$ python3 -q
>>> import numpy as np
>>> np.set_printoptions(precision=3, suppress=True, linewidth=140)
>>> def rnd(a):
...     return np.round(a, 3) + 0
... 
>>> W0 = np.load("mat.npy")
>>> W0
array([[ 0., -7.,  4.],
       [ 0., -4., -3.],
       [ 0.,  4., -4.]])
>>> rng = np.random.default_rng(392)
>>> idx = rng.permutation(3)
>>> idx
array([0, 2, 1])
>>> A2 = W0[idx][:, idx]
>>> np.diag(A2)
array([ 0., -4., -4.])
>>> np.trace(A2)
np.float64(-8.0)
>>> A2 = W0 / np.sqrt((W0 ** 2).mean(axis=1, keepdims=True))
>>> np.linalg.matrix_rank(W0 - W0.mean(axis=1, keepdims=True))
np.int64(2)
>>> rnd(np.linalg.norm(A2, axis=1))
array([1.732, 1.732, 1.732])
>>> np.linalg.matrix_rank(A2) == np.linalg.matrix_rank(W0)
np.True_
>>> rnd(A2[1])
array([ 0.   , -1.386, -1.039])
>>> m1 = np.load("m.npy")
>>> m1
array([[ 0.  , -0.04, -0.19,  0.17],
       [ 0.  ,  0.32,  1.52, -1.36]])
>>> A2 = m1 / np.sqrt((m1 ** 2).mean(axis=1, keepdims=True))
>>> m1 - m1.mean(axis=1, keepdims=True)
array([[ 0.015, -0.025, -0.175,  0.185],
       [-0.12 ,  0.2  ,  1.4  , -1.48 ]])
>>> X = np.load("x.npy")
>>> rnd(X)
array([[-0.314,  0.943,  0.112],
       [-0.105, -0.152,  0.983],
       [ 0.943,  0.297,  0.147]])
>>> rk = np.linalg.matrix_rank(m1)
>>> rk
np.int64(1)
>>> N = np.linalg.svd(m1)[2][rk:].T
>>> N.shape
(4, 3)
>>> np.allclose(m1 @ N, 0)
True
>>> np.linalg.matrix_rank(m1.T @ m1), np.linalg.matrix_rank(m1 @ m1.T)
(np.int64(1), np.int64(1))
>>> [int(np.linalg.matrix_rank(m1[:i])) for i in range(1, len(m1) + 1)]
[1, 1]
